$ python3 -q
>>> import numpy as np
>>> np.set_printoptions(suppress=True, linewidth=160)
>>> def rnd(a):
...     return np.round(a, 2) + 0
... 
>>> data = np.load("m.npy")
>>> print(rnd(data))
[[0.23 0.38 0.38]
 [0.47 0.41 0.12]
 [0.16 0.42 0.42]]
>>> # rows sum to 1
>>> x = np.array([3, 4, 4])
>>> y = data @ x
>>> beta, lr = np.zeros(3), 1 / np.linalg.norm(data, 2) ** 2
>>> for i in range(200):
...     beta -= lr * data.T @ (data @ beta - y)
...     if i % 50 == 0: print(i, round(np.linalg.norm(data @ beta - y), 2))
... 
0 0.16
50 0.02
100 0.02
150 0.02
>>> print(rnd(beta))
[2.77 4.33 3.78]
>>> print(rnd(np.abs(np.linalg.svd(data)[2][-1])))
[0.5  0.72 0.48]
>>> print(rnd(np.linalg.norm(data, 2) / np.linalg.norm(data)))
0.95
>>> print(round(np.log10(np.linalg.cond(data))))
1
>>> proj = np.triu(np.array([[-2, -1, 3], [2, -3, -3], [1, -1, -1]]), 1) + np.eye(3)
>>> B = proj @ data @ np.linalg.inv(proj)
>>> print(rnd(proj @ data - data @ proj))
[[ 0.    1.08  1.61]
 [-0.47 -0.79 -1.44]
 [ 0.    0.16  0.79]]
>>> print(np.linalg.matrix_rank(B))
3
>>> print(rnd(np.trace(B)), rnd(np.trace(data)))
1.06 1.06
>>> print(rnd(np.linalg.det(B)))
0.01
>>> B = np.linalg.inv(data)
>>> print((np.abs(B) > 1e-9).astype(int))
[[1 0 1]
 [1 1 1]
 [1 1 1]]
>>> print(rnd(data @ B))
[[1. 0. 0.]
 [0. 1. 0.]
 [0. 0. 1.]]
>>> print(rnd(np.linalg.slogdet(data)[0]))
1.0
>>> print(rnd(np.linalg.inv(B)))
[[0.23 0.38 0.38]
 [0.47 0.41 0.12]
 [0.16 0.42 0.42]]
>>> E = np.loadtxt("arr.csv", delimiter=",")
>>> print(rnd(E))
[[ 10.51  -1.58  16.94]
 [-10.12   2.24 -17.1 ]
 [  5.4   16.45 -10.01]
 [  4.21  16.   -11.24]
 [ 13.26  14.59   3.4 ]
 [-12.95  -3.67 -14.79]
 [-14.15  -8.49 -11.3 ]
 [-10.1    2.27 -17.11]
 [ -3.54 -15.69  11.89]
 [  4.89  16.27 -10.55]
 [  7.21  16.91  -7.88]
 [ -8.92 -17.02   5.54]]
>>> # looks like rank 2
>>> Xs = E - E.mean(axis=0)
>>> U, sv, Vt = np.linalg.svd(Xs, full_matrices=False)
>>> print(rnd(Vt[0] * np.sign(Vt[0, np.abs(Vt[0]).argmax()])))
[ 0.42  0.85 -0.31]
